In [1]: import numpy as np

In [2]: import numpy.linalg as la

In [3]: np.set_printoptions(precision=1, suppress=True, linewidth=100, sign=" ")

In [4]: data = np.load("out11.npy")

In [5]: data
Out[5]: 
array([[ 0,  0, -3],
       [ 0, -1,  0],
       [ 0,  3,  9]])

In [6]: B = np.array([[3, 3], [2, 3]])

In [7]: basis = np.kron(B, data)

In [8]: basis
Out[8]: 
array([[ 0,  0, -9,  0,  0, -9],
       [ 0, -3,  0,  0, -3,  0],
       [ 0,  9, 27,  0,  9, 27],
       [ 0,  0, -6,  0,  0, -9],
       [ 0, -2,  0,  0, -3,  0],
       [ 0,  6, 18,  0,  9, 27]])

In [9]: basis.shape
Out[9]: (6, 6)

In [10]: np.round(la.norm(basis, 2), 1), round(la.norm(B, 2) * la.norm(data, 2), 1)
Out[10]: (np.float64(54.9), np.float64(54.9))

In [11]: la.matrix_rank(basis)
Out[11]: np.int64(4)

In [12]: Uu, s, vt = la.svd(data)

In [13]: s
Out[13]: array([ 9.9,  1.3,  0. ])

In [14]: B = Uu[:, :2] @ np.diag(s[:2]) @ vt[:2]

In [15]: B.round(1) + 0
Out[15]: 
array([[ 0.,  0., -3.],
       [ 0., -1.,  0.],
       [ 0.,  3.,  9.]])

In [16]: np.round(la.norm(data - B, 2), 1), s[2]
Out[16]: (np.float64(0.0), np.float64(0.0))

In [17]: la.matrix_rank(B)
Out[17]: np.int64(2)

In [18]: W = np.array([[0, -2, 5, -4], [-5, 0, -3, -5], [-2, 5, 5, -1]])

In [19]: beta = np.array([2, 2, 3, 2])

In [20]: act = np.maximum(data @ W + beta, 0)

In [21]: la.matrix_rank(act)
Out[21]: np.int64(3)

In [22]: (act > 0).astype(int)
Out[22]: 
array([[ 1,  0,  0,  1],
       [ 1,  1,  1,  1],
       [ 0,  1,  1,  0]])

In [23]: basis = np.array([[0, 3, 0], [3, 2, 3], [1, 2, 0], [0, 0, 0]])

In [24]: act @ basis
Out[24]: 
array([[   0,   24,    0],
       [  12,   37,    6],
       [ 180,  172,  141]])

In [25]: rng = np.random.default_rng(4405)

In [26]: labels = rng.permutation(3)

In [27]: labels
Out[27]: array([ 1,  0,  2])

In [28]: B = data[labels][:, labels]

In [29]: np.trace(B)
Out[29]: np.int64(8)

In [30]: np.round(la.det(B), 1), round(la.det(data[labels]), 1)
Out[30]: (np.float64(0.0), np.float64(0.0))

In [31]: B
Out[31]: 
array([[-1,  0,  0],
       [ 0,  0, -3],
       [ 3,  0,  9]])

In [32]: r0 = np.array([0, -2, 0])

In [33]: F = np.outer(rng.normal(size=32), r0) + 0.1 * rng.normal(size=(32, 3))

In [34]: F.round(1) + 0
Out[34]: 
array([[-0.1, -2.6, -0.2],
       [-0.1, -0.7,  0.1],
       [-0.1, -2.1,  0. ],
       [ 0. , -1.1,  0. ],
       [ 0. ,  0.2,  0.1],
       [-0.1,  0.4, -0.1],
       [ 0. ,  2.6, -0.1],
       [ 0.2,  4.3,  0.1],
       [-0.1,  2.3,  0.2],
       [ 0. ,  0. ,  0. ],
       [-0.2, -4.1, -0.1],
       [ 0.1, -0.2,  0. ],
       [ 0.1, -1. ,  0.1],
       [ 0.1,  0.6,  0.1],
       [-0.1,  2.8,  0. ],
       [ 0. , -2.4,  0. ],
       [ 0.1, -1.7,  0. ],
       [ 0.1,  1.7,  0.2],
       [ 0.1, -0.3,  0.1],
       [ 0. , -2.7,  0.1],
       [ 0.2, -0.1, -0.1],
       [-0.2,  1.5,  0.1],
       [ 0. ,  2.7,  0.2],
       [ 0. ,  2.7,  0. ],
       [-0.2, -1.4,  0.1],
       [ 0. ,  3.3,  0. ],
       [-0.2,  2.4,  0. ],
       [-0.2,  0.5,  0.1],
       [ 0.2, -1.3, -0.2],
       [ 0.1,  3.1,  0. ],
       [-0.1, -0.5, -0.1],
       [ 0.1, -0.8,  0.1]])

In [35]: D = la.norm(F[:, None] - F[None], axis=-1)

In [36]: np.round(la.norm(F, axis=1), 1) + 0
Out[36]: 
array([ 2.6,  0.8,  2.2,  1.1,  0.2,  0.4,  2.6,  4.4,  2.3,  0. ,  4.2,  0.3,  1.1,  0.6,  2.8,
        2.4,  1.7,  1.7,  0.3,  2.7,  0.2,  1.5,  2.7,  2.7,  1.4,  3.3,  2.4,  0.6,  1.3,  3.1,
        0.5,  0.8])

In [37]: X = np.loadtxt("x.csv", delimiter=",")

In [38]: X
Out[38]: 
array([[ 0.,  0., -1.,  2.],
       [ 0.,  0.,  3.,  1.],
       [-1.,  3.,  0.,  0.],
       [ 2.,  1.,  0.,  0.]])

In [39]: O, evecs = la.qr(X[:, :3])[0], la.qr(X[:, 3:])[0]

In [40]: s = la.svd(O.T @ evecs, compute_uv=False)

In [41]: np.round(la.norm(O @ O.T - evecs @ evecs.T, 2), 1)
Out[41]: np.float64(1.0)

In [42]: np.degrees(np.arccos(s.clip(0, 1)))
Out[42]: array([ 81.9])

In [43]: (s > 0.9).sum()
Out[43]: np.int64(0)

In [44]: s
Out[44]: array([ 0.1])

In [45]: r0 = np.array([-2, 0, 0, 3])

In [46]: B = X + np.outer(r0, np.eye(4)[1])

In [47]: la.matrix_rank(la.inv(B) - la.inv(X), tol=1e-8)
Out[47]: np.int64(1)

In [48]: round(float(la.det(B) / la.det(X)), 1), np.round(1 + la.solve(X, r0)[1], 1)
Out[48]: (1.4, np.float64(1.4))

In [49]: np.sort(np.abs(la.eigvals(X)))
Out[49]: array([ 2.2,  2.2,  3.2,  3.2])

In [50]: np.allclose(X @ X.T, X.T @ X)
Out[50]: True

In [51]: (X + X.T) / 2
Out[51]: 
array([[ 0.,  0., -1.,  2.],
       [ 0.,  0.,  3.,  1.],
       [-1.,  3.,  0.,  0.],
       [ 2.,  1.,  0.,  0.]])

In [52]: X @ X
Out[52]: 
array([[ 5., -1.,  0.,  0.],
       [-1., 10.,  0.,  0.],
       [ 0.,  0., 10.,  1.],
       [ 0.,  0.,  1.,  5.]])

In [53]: B = np.array([[-3, -4], [2, -7]])

In [54]: A = np.kron(np.eye(2, dtype=int), B)

In [55]: A
Out[55]: 
array([[-3, -4,  0,  0],
       [ 2, -7,  0,  0],
       [ 0,  0, -3, -4],
       [ 0,  0,  2, -7]])

In [56]: x0 = np.array([0, 2, 1, 0])

In [57]: y = A @ x0

In [58]: beta, lr = np.zeros(4), 1 / la.norm(A, 2) ** 2

In [59]: for i in range(60):
    ...:     beta -= lr * A.T @ (A @ beta - y)
    ...:     if i % 10 == 0: print(i, round(la.norm(A @ beta - y), 1))
    ...: 
0 2.9
10 0.3
20 0.0
30 0.0
40 0.0
50 0.0

In [60]: beta.round(1) + 0
Out[60]: array([ 0.,  2.,  1.,  0.])

In [61]: np.round(la.cond(A), 1)
Out[61]: np.float64(2.2)

In [62]: B = A / np.sqrt((A ** 2).mean(axis=1, keepdims=True))

In [63]: la.matrix_rank(B) == la.matrix_rank(A)
Out[63]: np.True_

In [64]: E = np.load("run19.npy")

In [65]: E
Out[65]: 
array([[ 4,  0,  2,  0],
       [ 0,  6,  0,  3],
       [-2,  0,  4,  0],
       [ 0, -3,  0,  6]])

In [66]: blk = np.stack([E, -2 * E, E[::-1]])

In [67]: np.einsum("bij,cij->bc", blk, blk)
Out[67]: 
array([[ 130, -260,    0],
       [-260,  520,    0],
       [   0,    0,  130]])

In [68]: la.matrix_rank(blk.reshape(3, -1))
Out[68]: np.int64(2)

In [69]: blk.shape
Out[69]: (3, 4, 4)

In [70]: la.det(blk)
Out[70]: array([   900.,  14400.,    900.])

In [71]: blk.sum(axis=0)
Out[71]: 
array([[-4, -3, -2,  6],
       [-2, -6,  4, -3],
       [ 2,  6, -4,  3],
       [ 4,  3,  2, -6]])

In [72]: m1 = np.load("block15.npy")

In [73]: m1
Out[73]: 
array([[ 0,  0,  0],
       [ 2,  0,  0],
       [ 0,  1,  0]])

In [74]: np.unique(m1.round(6), axis=0).shape
Out[74]: (3, 3)

In [75]: np.abs(np.diag(la.qr(m1)[1])) > 1e-9
Out[75]: array([ True,  True, False])

In [76]: np.allclose(m1[:-1].T @ la.lstsq(m1[:-1].T, m1[-1])[0], m1[-1])
Out[76]: False

In [77]: la.lstsq(m1[:-1].T, m1[-1])[2]
Out[77]: np.int32(1)

In [78]: m1 @ la.pinv(m1) @ m1
Out[78]: 
array([[ 0.,  0.,  0.],
       [ 2.,  0.,  0.],
       [ 0.,  1.,  0.]])

In [79]: la.matrix_power(m1 - np.diag(np.diag(m1)), 3)
Out[79]: 
array([[ 0,  0,  0],
       [ 0,  0,  0],
       [ 0,  0,  0]])

In [80]: np.sort(la.eigvals(m1))
Out[80]: array([ 0.,  0.,  0.])

In [81]: m1 @ m1
Out[81]: 
array([[ 0,  0,  0],
       [ 0,  0,  0],
       [ 2,  0,  0]])

In [82]: A @ A
Out[82]: 
array([[  1,  40,   0,   0],
       [-20,  41,   0,   0],
       [  0,   0,   1,  40],
       [  0,   0, -20,  41]])

In [83]: np.flatnonzero(la.matrix_power((A != 0) + (A.T != 0) + np.eye(4), 4)[2])
Out[83]: array([ 2,  3])

In [84]: rank = la.matrix_rank(m1)

In [85]: rank
Out[85]: np.int64(2)

In [86]: ns = la.svd(m1)[2][rank:].T

In [87]: np.allclose(m1 @ ns, 0)
Out[87]: True

In [88]: ns.shape
Out[88]: (3, 1)

In [89]: m1 @ ns
Out[89]: 
array([[ 0.],
       [ 0.],
       [ 0.]])

In [90]: [int(la.matrix_rank(m1[:i])) for i in range(1, len(m1) + 1)]
Out[90]: [0, 1, 2]

In [91]: ns @ ns.T
Out[91]: 
array([[ 0.,  0.,  0.],
       [ 0.,  0.,  0.],
       [ 0.,  0.,  1.]])

In [92]: J = np.load("dump.npy")

In [93]: J
Out[93]: 
array([[-5, -1, -2, -2,  1,  4,  2, -2],
       [ 1, -1, -2, -5,  3,  2,  2, -2],
       [-3,  2, -5,  4,  3,  1,  1, -1],
       [-5, -4,  4, -1, -4,  0,  0,  0],
       [ 5,  2,  3, -5, -2,  5, -1,  1],
       [-2,  2,  4, -5, -2, -4, -4,  4],
       [ 5,  0,  2,  3,  2, -1,  4, -4],
       [-3, -4, -2, -1,  0, -3,  5, -5]])

In [94]: Uu, s, vt = la.svd(J)

In [95]: evecs = vt[:(s > 1e-8).sum()]

In [96]: x0 = J[5] + -3 * J[4] + rng.integers(2) * np.eye(8)[1]

In [97]: x0
Out[97]: array([-17.,  -4.,  -5.,  10.,   4., -19.,  -1.,   1.])

In [98]: np.diag(evecs.T @ evecs)
Out[98]: array([ 1. ,  1. ,  1. ,  1. ,  1. ,  1. ,  0.5,  0.5])

In [99]: round(float(la.norm(x0 - evecs.T @ evecs @ x0)), 1)
Out[99]: 0.0

In [100]: labels = rng.permutation(8)

In [101]: labels
Out[101]: array([ 3,  5,  6,  1,  4,  7,  0,  2])

In [102]: B = J[labels][:, labels]

In [103]: np.trace(B)
Out[103]: np.int64(-19)

In [104]: np.allclose(B, J)
Out[104]: False

In [105]: round(float(la.det(B)), 1), round(float(la.det(J[labels])), 1)
Out[105]: (-0.0, -0.0)

In [106]: np.diag(B)
Out[106]: array([-1, -4,  4, -1, -2, -5, -5, -5])

In [107]: np.round(np.sort(np.abs(la.eigvals(B))), 1) + 0
Out[107]: array([  0. ,   0.9,   0.9,   4.8,   4.8,   8.1,   8.6,  12. ])

In [108]: Uu, s, vt = la.svd(J)

In [109]: s.round(1) + 0
Out[109]: array([ 14.9,  12. ,  10.2,   9.3,   6.4,   2.9,   1.9,   0. ])

In [110]: np.argmax(s[:-1] / (s[1:] + 1e-6)) + 1
Out[110]: np.int64(7)

In [111]: B = Uu[:, :7] @ np.diag(s[:7]) @ vt[:7]

In [112]: la.matrix_rank(B)
Out[112]: np.int64(7)

In [113]: round(float(np.abs(J - B).max()), 1)
Out[113]: 0.0

In [114]: B.round(1) + 0
Out[114]: 
array([[-5., -1., -2., -2.,  1.,  4.,  2., -2.],
       [ 1., -1., -2., -5.,  3.,  2.,  2., -2.],
       [-3.,  2., -5.,  4.,  3.,  1.,  1., -1.],
       [-5., -4.,  4., -1., -4.,  0.,  0.,  0.],
       [ 5.,  2.,  3., -5., -2.,  5., -1.,  1.],
       [-2.,  2.,  4., -5., -2., -4., -4.,  4.],
       [ 5.,  0.,  2.,  3.,  2., -1.,  4., -4.],
       [-3., -4., -2., -1.,  0., -3.,  5., -5.]])

In [115]: np.allclose(J[:-1].T @ la.lstsq(J[:-1].T, J[-1])[0], J[-1])
Out[115]: True

In [116]: la.lstsq(J[:-1].T, J[-1])[2]
Out[116]: np.int32(7)

In [117]: round(float(np.trace(la.pinv(J) @ J)), 1)
Out[117]: 7.0

In [118]: K = np.array([[-3, -3, 0], [-3, -3, -3], [0, -3, -3]])

In [119]: K
Out[119]: 
array([[-3, -3,  0],
       [-3, -3, -3],
       [ 0, -3, -3]])

In [120]: r0 = np.array([-2, 2, 1])

In [121]: B = K + np.outer(r0, np.eye(3)[0])

In [122]: B
Out[122]: 
array([[-5., -3.,  0.],
       [-1., -3., -3.],
       [ 1., -3., -3.]])

In [123]: evals, evecs = la.eig(B)

In [124]: evals
Out[124]: array([-5.5,  0.5, -6. ])

In [125]: np.round(B @ evecs[:, 0] - evals[0] * evecs[:, 0], 1) + 0
Out[125]: array([ 0.,  0.,  0.])

In [126]: labels = rng.permutation(3)

In [127]: B = K[:, labels] * rng.choice([-1, 1], 3)

In [128]: B
Out[128]: 
array([[ 0,  3, -3],
       [ 3,  3, -3],
       [ 3,  0, -3]])

In [129]: Uu, _, vt = la.svd(K.T @ B)

In [130]: labels
Out[130]: array([ 2,  0,  1])

In [131]: O = E.astype(float).copy()

In [132]: for j in range(4):
     ...:     O[:, j] -= O[:, :j] @ (O[:, :j].T @ O[:, j])
     ...:     O[:, j] /= la.norm(O[:, j])
     ...: 

In [133]: O
Out[133]: 
array([[ 0.9,  0. ,  0.4,  0. ],
       [ 0. ,  0.9,  0. ,  0.4],
       [-0.4,  0. ,  0.9,  0. ],
       [ 0. , -0.4,  0. ,  0.9]])

In [134]: evals, evecs = la.eigh(K)

In [135]: np.abs(evecs[:, -1]).round(6).argmax()
Out[135]: np.int64(1)

In [136]: evals
Out[136]: array([-7.2, -3. ,  1.2])

In [137]: (evals > 1e-8).sum(), (evals < -1e-8).sum()
Out[137]: (np.int64(1), np.int64(2))

In [138]: np.round(evecs.T @ evecs, 1) + 0
Out[138]: 
array([[ 1.,  0.,  0.],
       [ 0.,  1.,  0.],
       [ 0.,  0.,  1.]])

In [139]: np.abs(evecs[:, -1])
Out[139]: array([ 0.5,  0.7,  0.5])
